$ python3 -q
>>> import numpy as np
>>> np.set_printoptions(suppress=True, linewidth=160)
>>> tidy = lambda a: np.round(a, 2) + 0
>>> W0 = np.load("w.npy")
>>> W0
array([[0, 0, 0],
       [0, 2, 0],
       [0, 0, 1]])
>>> tidy(np.linalg.norm(W0, axis=0))
array([0., 2., 1.])
>>> W0[:, 0] @ W0[:, 2]
np.int64(0)
>>> W0 @ W0.T
array([[0, 0, 0],
       [0, 4, 0],
       [0, 0, 1]])
>>> tidy(np.linalg.svd(W0, compute_uv=False))
array([2., 1., 0.])
>>> tidy(np.linalg.pinv(W0))
array([[0. , 0. , 0. ],
       [0. , 0.5, 0. ],
       [0. , 0. , 1. ]])
>>> mat = np.array([[2, 1, 1, 5], [4, 4, 1, 2], [5, 2, 3, 1], [5, 2, 3, 1]])
>>> # rows and columns are dependent
>>> ang = np.radians(30)
>>> r_ = np.eye(4)
>>> r_[3, 3] = r_[0, 0] = np.cos(ang)
>>> r_[3, 0], r_[0, 3] = -np.sin(ang), np.sin(ang)
>>> tidy(r_)
array([[ 0.87,  0.  ,  0.  ,  0.5 ],
       [ 0.  ,  1.  ,  0.  ,  0.  ],
       [ 0.  ,  0.  ,  1.  ,  0.  ],
       [-0.5 ,  0.  ,  0.  ,  0.87]])
>>> out = mat @ r_.T
>>> tidy(np.linalg.det(r_)), tidy(np.trace(r_))
(np.float64(1.0), np.float64(3.73))
>>> np.linalg.matrix_rank(mat, rtol=0.1)
np.int64(3)
>>> [round(float(x), 2) for x in np.linalg.svd(mat, compute_uv=False)[:3]]
[11.08, 4.22, 2.33]
>>> hat = np.triu(np.array([[3, 1, 3, -1], [-2, -2, -1, 0], [1, -1, 1, -1], [2, -2, -3, -3]]), 1) + np.eye(4)
>>> out = hat @ mat @ np.linalg.inv(hat)
>>> tidy(np.poly(out))
array([  1., -10.,  -8.,  53.,   0.])
>>> tidy(np.linalg.det(out))
np.float64(0.0)
>>> out
array([[ 16.,  -7., -47., -22.],
       [ -1.,   3.,   4.,   4.],
       [  0.,   0.,   0.,   0.],
       [  5.,  -3., -15.,  -9.]])
>>> np.unravel_index(np.abs(mat).argmax(), mat.shape)
(np.int64(0), np.int64(3))
>>> np.abs(mat).max()
np.int64(5)
>>> np.count_nonzero(mat)
np.int64(16)
>>> mat - mat[0]
array([[ 0,  0,  0,  0],
       [ 2,  3,  0, -3],
       [ 3,  1,  2, -4],
       [ 3,  1,  2, -4]])
>>> mat.sum(axis=0)
array([16,  9,  8,  9])
>>> np.linalg.norm(mat, axis=1).argmax()
np.int64(2)
>>> tidy(np.linalg.norm(mat, 1)), tidy(np.linalg.norm(mat, np.inf))
(np.float64(16.0), np.float64(11.0))
>>> tidy(np.linalg.norm(mat[2], 1)), tidy(np.linalg.norm(mat[2], np.inf))
(np.float64(11.0), np.float64(5.0))
>>> m1 = np.load("a.npy")
>>> m1
array([[ 7,  0,  3],
       [17,  0,  3],
       [12,  0,  3],
       [ 7,  0,  3],
       [17,  0,  3],
       [ 0,  2,  3],
       [12,  0,  3],
       [ 7,  0,  3],
       [ 2,  1,  3],
       [ 2,  1,  3],
       [ 0,  4,  3],
       [ 0,  4,  3],
       [ 2,  1,  3],
       [12,  0,  3],
       [12,  0,  3],
       [17,  0,  3],
       [ 7,  0,  3],
       [ 0,  4,  3],
       [ 0,  3,  3],
       [ 0,  3,  3],
       [17,  0,  3],
       [ 0,  3,  3],
       [ 0,  4,  3]])
>>> U, sig, Vt = np.linalg.svd(mat)
>>> tidy(sig)
array([11.08,  4.22,  2.33,  0.  ])
>>> out = U[:, :3] @ np.diag(sig[:3]) @ Vt[:3]
>>> tidy(np.abs(mat - out).max())
np.float64(0.0)
>>> tidy(out)
array([[2., 1., 1., 5.],
       [4., 4., 1., 2.],
       [5., 2., 3., 1.],
       [5., 2., 3., 1.]])
>>> np.linalg.matrix_rank(mat, rtol=0.05)
np.int64(3)
>>> U, sig, Vt = np.linalg.svd(m1, full_matrices=False)
>>> tidy(U.T @ U)
array([[1., 0., 0.],
       [0., 1., 0.],
       [0., 0., 1.]])
>>> U.shape, sig.shape, Vt.shape
((23, 3), (3,), (3, 3))
>>> np.allclose(U * sig @ Vt, m1)
True
>>> tidy(np.cumsum(sig ** 2) / np.sum(sig ** 2))
array([0.91, 0.99, 1.  ])
>>> tidy(sig / sig[0])
array([1.  , 0.3 , 0.07])
>>> tidy(U.T @ m1 @ Vt.T)
array([[45.28,  0.  ,  0.  ],
       [ 0.  , 13.54,  0.  ],
       [ 0.  ,  0.  ,  3.37]])
>>> np.abs(U[:, 0]).round(6).argmax()
np.int64(1)
>>> tidy(np.abs(Vt[0]))
array([0.97, 0.01, 0.24])
>>> O, r_ = np.linalg.qr(m1)
>>> tidy(r_)
array([[-44.05,  -0.14, -10.22],
       [  0.  ,   9.9 ,   8.95],
       [  0.  ,   0.  ,   4.74]])
>>> tidy(O)
array([[-0.16,  0.  ,  0.29],
       [-0.39, -0.01, -0.19],
       [-0.27,  0.  ,  0.05],
       [-0.16,  0.  ,  0.29],
       [-0.39, -0.01, -0.19],
       [ 0.  ,  0.2 ,  0.25],
       [-0.27,  0.  ,  0.05],
       [-0.16,  0.  ,  0.29],
       [-0.05,  0.1 ,  0.35],
       [-0.05,  0.1 ,  0.35],
       [ 0.  ,  0.4 , -0.13],
       [ 0.  ,  0.4 , -0.13],
       [-0.05,  0.1 ,  0.35],
       [-0.27,  0.  ,  0.05],
       [-0.27,  0.  ,  0.05],
       [-0.39, -0.01, -0.19],
       [-0.16,  0.  ,  0.29],
       [ 0.  ,  0.4 , -0.13],
       [ 0.  ,  0.3 ,  0.06],
       [ 0.  ,  0.3 ,  0.06],
       [-0.39, -0.01, -0.19],
       [ 0.  ,  0.3 ,  0.06],
       [ 0.  ,  0.4 , -0.13]])
>>> tidy(O.T @ O)
array([[1., 0., 0.],
       [0., 1., 0.],
       [0., 0., 1.]])
>>> tidy(O @ r_)
array([[ 7.,  0.,  3.],
       [17.,  0.,  3.],
       [12.,  0.,  3.],
       [ 7.,  0.,  3.],
       [17.,  0.,  3.],
       [ 0.,  2.,  3.],
       [12.,  0.,  3.],
       [ 7.,  0.,  3.],
       [ 2.,  1.,  3.],
       [ 2.,  1.,  3.],
       [ 0.,  4.,  3.],
       [ 0.,  4.,  3.],
       [ 2.,  1.,  3.],
       [12.,  0.,  3.],
       [12.,  0.,  3.],
       [17.,  0.,  3.],
       [ 7.,  0.,  3.],
       [ 0.,  4.,  3.],
       [ 0.,  3.,  3.],
       [ 0.,  3.,  3.],
       [17.,  0.,  3.],
       [ 0.,  3.,  3.],
       [ 0.,  4.,  3.]])
>>> np.trace(O @ O.T)
np.float64(3.0)
>>> cent = O[[22, 5]].astype(float)
>>> for _ in range(4):
...     labels = np.linalg.norm(O[:, None] - cent, axis=-1).argmin(axis=1)
...     cent = np.array([O[labels == j].mean(axis=0) for j in range(2)])
... 
>>> labels
array([1, 0, 1, 1, 0, 1, 1, 1, 1, 1, 0, 0, 1, 1, 1, 0, 1, 0, 1, 1, 0, 1, 0])
>>> np.bincount(labels)
array([ 8, 15])
>>> np.abs(cent[1] - cent[0]).argmax()
np.int64(2)
>>> tidy(cent[1] - cent[0])
array([ 0.07, -0.11,  0.35])
>>> feats = np.load("block16.npy")
>>> tidy(feats)
array([[-3.63, -3.34,  0.83],
       [ 3.72,  3.25, -0.79],
       [ 1.58, -4.36,  1.86],
       [ 4.76, -1.12,  1.02],
       [ 2.21, -4.09,  1.84],
       [-4.54,  1.72, -1.21],
       [-0.72,  4.59, -1.84],
       [ 3.78, -2.87,  1.56],
       [ 4.92, -0.45,  0.78],
       [ 4.89,  1.02,  0.21],
       [ 4.92,  0.84,  0.28],
       [-4.62,  1.53, -1.15],
       [-3.66, -3.31,  0.81],
       [ 1.38,  4.54, -1.57],
       [ 0.5 ,  4.67, -1.72],
       [ 1.49, -4.4 ,  1.86],
       [ 4.95,  0.61,  0.38],
       [-4.8 , -1.4 , -0.05],
       [ 4.92, -0.46,  0.78],
       [-0.94, -4.62,  1.65],
       [ 0.5 ,  4.67, -1.72],
       [-4.11, -2.79,  0.56]])
>>> # null space of dimension 1
>>> T = np.stack([feats, 3 * feats, feats[::-1]])
>>> tidy(np.linalg.norm(T, axis=(1, 2)))
array([23.45, 70.36, 23.45])
>>> tidy(np.einsum("bij,cij->bc", T, T))
array([[ 550.  , 1650.  ,  -31.05],
       [1650.  , 4950.  ,  -93.15],
       [ -31.05,  -93.15,  550.  ]])
